$ ipython --no-banner

In [1]: import numpy as np

In [2]: from numpy import linalg as LA

In [3]: np.set_printoptions(suppress=True, linewidth=140)

In [4]: m1 = np.load("layer12.npy")

In [5]: m1
Out[5]: 
array([[  4.06,   7.35,  -3.33],
       [ 14.97,  25.63,   4.92],
       [ -9.77,   1.08,  -0.76],
       [  5.96,   3.57,  -4.6 ],
       [-19.99,  -7.  ,   6.19],
       [ -5.47,  -4.48,  -1.13],
       [ 19.29,  11.85,  -7.26],
       [  1.73,  -5.71, -10.85],
       [  2.62,  -3.83,  -5.8 ],
       [ 13.38,  20.96,  -0.76],
       [ -9.75, -11.05,   5.79],
       [-21.52, -14.85,   1.75],
       [  0.74,  12.96,  -3.7 ],
       [ 15.93,  37.03,  12.52],
       [-27.5 , -30.25,   9.25],
       [ 15.18,   8.61,  -3.91],
       [-15.64,  -4.36,  11.83],
       [ 20.07,  15.54, -16.97],
       [ -8.03,  -1.15,  12.28],
       [-13.92,  -5.43,   9.09],
       [-18.63, -21.  ,   1.62],
       [ 25.36,  33.52,   3.35],
       [-27.62, -38.22,   6.09]])

In [6]: cov = np.cov(m1, rowvar=False)

In [7]: cov.round(2)
Out[7]: 
array([[261.61, 267.3 , -58.82],
       [267.3 , 343.97, -23.95],
       [-58.82, -23.95,  58.77]])

In [8]: np.round(np.corrcoef(m1.T), 2)
Out[8]: 
array([[ 1.  ,  0.89, -0.47],
       [ 0.89,  1.  , -0.17],
       [-0.47, -0.17,  1.  ]])

In [9]: cen = m1 - m1.mean(axis=0)

In [10]: left, s, vt = LA.svd(cen, full_matrices=False)

In [11]: round((s ** 2).sum() ** 2 / (s ** 4).sum(), 2)
Out[11]: np.float64(1.29)

In [12]: (np.sign(left[:, 0]) == np.sign(left[0, 0])).astype(int)
Out[12]: array([1, 1, 0, 1, 0, 0, 1, 0, 0, 1, 0, 0, 1, 1, 0, 1, 0, 1, 0, 0, 0, 1, 0])

In [13]: np.round(s ** 2 / (s ** 2).sum(), 2)
Out[13]: array([0.87, 0.11, 0.02])

In [14]: LA.matrix_rank(cen)
Out[14]: np.int64(3)

In [15]: np.round(np.abs(vt[-1]), 2)
Out[15]: array([0.66, 0.49, 0.58])

In [16]: s.round(2)
Out[16]: array([112.9 ,  40.1 ,  16.16])

In [17]: np.round(cen.mean(axis=0), 2) + 0
Out[17]: array([0., 0., 0.])

In [18]: np.searchsorted(np.cumsum(s ** 2) / (s ** 2).sum(), 0.9) + 1
Out[18]: np.int64(2)

In [19]: np.abs(left[:, 0]).argmax()
Out[19]: np.int64(22)

In [20]: np.round(vt[0] * np.sign(vt[0, np.abs(vt[0]).argmax()]), 2)
Out[20]: array([ 0.65,  0.75, -0.11])

In [21]: hat = m1 @ LA.solve(m1.T @ m1, m1.T)

In [22]: np.allclose(hat @ hat, hat)
Out[22]: True

In [23]: np.round(LA.eigvalsh(hat), 2) + 0
Out[23]: array([0., 0., 0., 0., 0., 0., 0., 0., 0., 0., 0., 0., 0., 0., 0., 0., 0., 0., 0., 0., 1., 1., 1.])

In [24]: LA.matrix_rank(np.eye(23) - hat)
Out[24]: np.int64(20)
